$ ipython --no-banner

In [1]: import numpy as np

In [2]: np.set_printoptions(precision=1, suppress=True, linewidth=160)

In [3]: m1 = np.load("dump.npy")

In [4]: m1
Out[4]: 
array([[-2,  0,  0],
       [ 0,  1,  0],
       [ 0,  0, -1]])

In [5]: # symmetric, so the eigenvalues are real

In [6]: rng = np.random.default_rng(415)

In [7]: lab = rng.permutation(3)

In [8]: A2 = m1[:, lab] * rng.choice([-1, 1], 3)

In [9]: print(A2)
[[-2  0  0]
 [ 0  0  1]
 [ 0 -1  0]]

In [10]: U, _, vt = np.linalg.svd(m1.T @ A2)

In [11]: print(lab)
[0 2 1]

In [12]: print(np.linalg.lstsq(m1, A2)[0])
[[1. 0. 0.]
 [0. 0. 1.]
 [0. 1. 0.]]

In [13]: U @ vt
Out[13]: 
array([[1., 0., 0.],
       [0., 0., 1.],
       [0., 1., 0.]])

In [14]: np.linalg.svd(m1, compute_uv=False)
Out[14]: array([2., 1., 1.])

In [15]: m1.T @ m1
Out[15]: 
array([[4, 0, 0],
       [0, 1, 0],
       [0, 0, 1]])

In [16]: m1[:, 1] @ m1[:, 2]
Out[16]: np.int64(0)

In [17]: np.linalg.norm(m1, axis=0)
Out[17]: array([2., 1., 1.])

In [18]: print(m1 @ m1.T)
[[4 0 0]
 [0 1 0]
 [0 0 1]]

In [19]: np.linalg.pinv(m1)
Out[19]: 
array([[-0.5,  0. ,  0. ],
       [ 0. ,  1. ,  0. ],
       [ 0. ,  0. , -1. ]])

In [20]: w, vecs = np.linalg.eig(m1)

In [21]: np.sort(np.linalg.eigvals(m1 @ m1))
Out[21]: array([1., 1., 4.])

In [22]: print(w)
[-2.  1. -1.]

In [23]: m1 @ vecs[:, 0] - w[0] * vecs[:, 0]
Out[23]: array([0., 0., 0.])

In [24]: print(np.sort(np.linalg.eigvals(np.linalg.inv(m1))))
[-1.  -0.5  1. ]

In [25]: print(np.prod(w))
2.0

In [26]: np.sort(np.linalg.eigvals(m1.T))
Out[26]: array([-2., -1.,  1.])

In [27]: W0 = np.load("block14.npy")

In [28]: W0.round(1) + 0
Out[28]: 
array([[ 0.6, -0.4, -0.6],
       [ 0.4, -0.3, -0.5],
       [-0.6,  0.6,  0.5],
       [ 0.7, -0.9, -0.7],
       [-2. ,  1.8,  1.9],
       [ 0.5, -0.5, -0.3],
       [-0.1,  0.1,  0.1],
       [ 0.4, -0.3, -0.4],
       [-0.1,  0.1, -0.1],
       [ 0. ,  0. ,  0. ],
       [ 1.8, -1.8, -1.8],
       [ 1.9, -1.8, -1.9],
       [-2. ,  1.9,  1.9],
       [ 3.9, -3.8, -3.8]])

In [29]: print([round(float(x), 1) for x in np.linalg.svd(W0, compute_uv=False)[:3]])
[9.6, 0.4, 0.2]

In [30]: np.linalg.cond(W0) > 100
Out[30]: np.False_

In [31]: np.argsort(-np.linalg.norm(W0, axis=0).round(6), kind="stable")[:3]
Out[31]: array([0, 2, 1])

In [32]: lab = W0[:, 1] > np.median(W0[:, 1])

In [33]: r0 = W0[lab].mean(axis=0) - W0[~lab].mean(axis=0)

In [34]: r0
Out[34]: array([-2. ,  2. ,  1.9])

In [35]: np.argsort(-np.abs(r0).round(6), kind="stable")
Out[35]: array([0, 1, 2])

In [36]: lab.astype(int)
Out[36]: array([0, 1, 1, 0, 1, 0, 1, 0, 1, 1, 0, 0, 1, 0])

In [37]: Ac = (W0 - W0.mean(axis=0)) / W0.std(axis=0)

In [38]: Ac.std(axis=0)
Out[38]: array([1., 1., 1.])

In [39]: print(np.argwhere(np.abs(Ac) > 2))
[[13  0]
 [13  1]
 [13  2]]

In [40]: coef = np.linalg.lstsq(np.delete(Ac, 1, axis=1), Ac[:, 1])[0]

In [41]: coef
Out[41]: array([-1.1, -0.1])

In [42]: round(1 - np.var(Ac[:, 1] - np.delete(Ac, 1, axis=1) @ coef), 1)
Out[42]: np.float64(1.0)
